In [1]: import numpy as np

In [2]: np.set_printoptions(precision=2, suppress=True, linewidth=120, legacy="1.25")

In [3]: A = np.load("data.npy")

In [4]: A
Out[4]: 
array([[0, 0, 0, 1, 1],
       [0, 0, 0, 0, 1],
       [0, 0, 0, 1, 1],
       [1, 0, 1, 0, 1],
       [1, 1, 1, 1, 0]])

In [5]: theta = np.radians(60)

In [6]: Rm = np.eye(5)

In [7]: Rm[1, 1] = Rm[2, 2] = np.cos(theta)

In [8]: Rm[1, 2], Rm[2, 1] = -np.sin(theta), np.sin(theta)

In [9]: Rm
Out[9]: 
array([[ 1.  ,  0.  ,  0.  ,  0.  ,  0.  ],
       [ 0.  ,  0.5 , -0.87,  0.  ,  0.  ],
       [ 0.  ,  0.87,  0.5 ,  0.  ,  0.  ],
       [ 0.  ,  0.  ,  0.  ,  1.  ,  0.  ],
       [ 0.  ,  0.  ,  0.  ,  0.  ,  1.  ]])

In [10]: out = A @ Rm.T

In [11]: np.allclose(A @ A.T, out @ out.T)
Out[11]: True

In [12]: np.abs(out - A).max(axis=0)
Out[12]: array([0.  , 1.37, 0.5 , 0.  , 0.  ])

In [13]: np.allclose(np.linalg.norm(A, axis=1), np.linalg.norm(out, axis=1))
Out[13]: True

In [14]: K = np.load("w.npy")

In [15]: K
Out[15]: 
array([[ 1,  0,  0,  0,  0,  0,  0],
       [ 0, -3,  0,  0,  0,  0,  0],
       [ 0,  0, -1,  0,  0,  0,  0],
       [ 0,  0,  0,  0,  0,  0,  0],
       [ 0,  0,  0,  0,  0,  0,  0],
       [ 0,  0,  0,  0,  0, -1,  0],
       [ 0,  0,  0,  0,  0,  0, -1]])

In [16]: A @ A
Out[16]: 
array([[2, 1, 2, 1, 1],
       [1, 1, 1, 1, 0],
       [2, 1, 2, 1, 1],
       [1, 1, 1, 3, 2],
       [1, 0, 1, 2, 4]])

In [17]: A.sum(axis=0)
Out[17]: array([2, 1, 2, 3, 4])

In [18]: L = np.diag(A.sum(axis=1)) - A

In [19]: np.round(np.linalg.eigvalsh(L), 2) + 0
Out[19]: array([0., 1., 2., 4., 5.])

In [20]: (np.linalg.eigvalsh(L) < 1e-8).sum()
Out[20]: 1

In [21]: K @ K.T
Out[21]: 
array([[1, 0, 0, 0, 0, 0, 0],
       [0, 9, 0, 0, 0, 0, 0],
       [0, 0, 1, 0, 0, 0, 0],
       [0, 0, 0, 0, 0, 0, 0],
       [0, 0, 0, 0, 0, 0, 0],
       [0, 0, 0, 0, 0, 1, 0],
       [0, 0, 0, 0, 0, 0, 1]])

In [22]: K[:, 3] @ K[:, 4]
Out[22]: 0

In [23]: np.linalg.norm(K, axis=0)
Out[23]: array([1., 3., 1., 0., 0., 1., 1.])

In [24]: left, s, Vt = np.linalg.svd(K)

In [25]: evecs = Vt[:(s > 1e-8).sum()]

In [26]: rng = np.random.default_rng(488)

In [27]: x0 = K[4] + 2 * K[5] + rng.integers(2) * np.eye(7)[3]

In [28]: x0
Out[28]: array([ 0.,  0.,  0.,  1.,  0., -2.,  0.])

In [29]: evecs.T @ evecs
Out[29]: 
array([[1., 0., 0., 0., 0., 0., 0.],
       [0., 1., 0., 0., 0., 0., 0.],
       [0., 0., 1., 0., 0., 0., 0.],
       [0., 0., 0., 0., 0., 0., 0.],
       [0., 0., 0., 0., 0., 0., 0.],
       [0., 0., 0., 0., 0., 1., 0.],
       [0., 0., 0., 0., 0., 0., 1.]])

In [30]: np.allclose(evecs.T @ evecs @ x0, x0)
Out[30]: False

In [31]: np.diag(evecs.T @ evecs)
Out[31]: array([1., 1., 1., 0., 0., 1., 1.])

In [32]: np.linalg.matrix_rank(np.vstack([K, x0]))
Out[32]: 6

In [33]: np.linalg.cond(K) > 100
Out[33]: True

In [34]: [round(float(x), 2) for x in np.linalg.svd(K, compute_uv=False)[:3]]
Out[34]: [3.0, 1.0, 1.0]

In [35]: arr = np.load("case9.npy")

In [36]: arr
Out[36]: 
array([[ 6.49, -2.35,  2.74, -2.59],
       [ 0.43, -0.98,  3.2 , -0.83],
       [ 4.7 ,  0.1 ,  2.4 , -2.38],
       [ 1.15,  0.47,  1.96,  0.22],
       [ 1.51, -2.04,  2.56, -0.32],
       [ 1.04, -0.09,  0.9 ,  1.8 ],
       [ 2.41,  1.32,  1.13,  1.73],
       [ 0.96, -1.88,  3.57, -0.72],
       [-0.54,  1.49, -0.93,  1.22],
       [-2.35, -1.05, -0.99,  1.89],
       [ 1.42,  0.38,  0.  , -1.78],
       [-3.29,  2.18, -2.63,  2.01],
       [ 1.2 , -1.99,  0.97, -0.73],
       [ 1.8 , -2.94,  1.75, -0.61],
       [-1.34, -1.8 , -0.95,  3.65],
       [-4.54,  0.24,  1.07, -0.75]])

In [37]: cen = arr - arr.mean(axis=0)

In [38]: evecs = np.linalg.svd(cen)[2][:1]

In [39]: out = cen - cen @ evecs.T @ evecs

In [40]: np.diag(evecs.T @ evecs)
Out[40]: array([0.6 , 0.05, 0.18, 0.16])

In [41]: np.linalg.norm(out, axis=1).round(6).argmax()
Out[41]: 15

In [42]: np.cov(cen @ evecs.T, rowvar=False)
Out[42]: array(11.13)

In [43]: m1 = np.load("dump.npy")

In [44]: m1
Out[44]: 
array([[ 0.5 , -0.5 , -0.1 ,  0.7 ],
       [-0.5 ,  0.5 , -0.1 ,  0.7 ],
       [-0.1 , -0.1 ,  0.98,  0.14],
       [ 0.7 ,  0.7 ,  0.14,  0.02]])

In [45]: z = rng.permutation(4)

In [46]: out = m1[:, z] * rng.choice([-1, 1], 4)

In [47]: out
Out[47]: 
array([[ 0.5 , -0.1 ,  0.5 , -0.7 ],
       [-0.5 , -0.1 , -0.5 , -0.7 ],
       [ 0.1 ,  0.98, -0.1 , -0.14],
       [-0.7 ,  0.14,  0.7 , -0.02]])

In [48]: left, _, Vt = np.linalg.svd(m1.T @ out)

In [49]: np.round(left @ Vt, 2) + 0
Out[49]: 
array([[ 0.,  0.,  1.,  0.],
       [-1.,  0.,  0.,  0.],
       [ 0.,  1.,  0.,  0.],
       [ 0.,  0.,  0., -1.]])

In [50]: ev, evecs = np.linalg.eigh(m1)

In [51]: ev
Out[51]: array([-1.,  1.,  1.,  1.])

In [52]: x0 = np.array([3, 1, 3, 3])

In [53]: target = m1 @ x0

In [54]: target
Out[54]: array([2.8 , 0.8 , 2.96, 3.28])

In [55]: np.linalg.solve(m1, target + m1[:, 3])
Out[55]: array([3., 1., 3., 4.])

In [56]: np.linalg.solve(m1, target)
Out[56]: array([3., 1., 3., 3.])
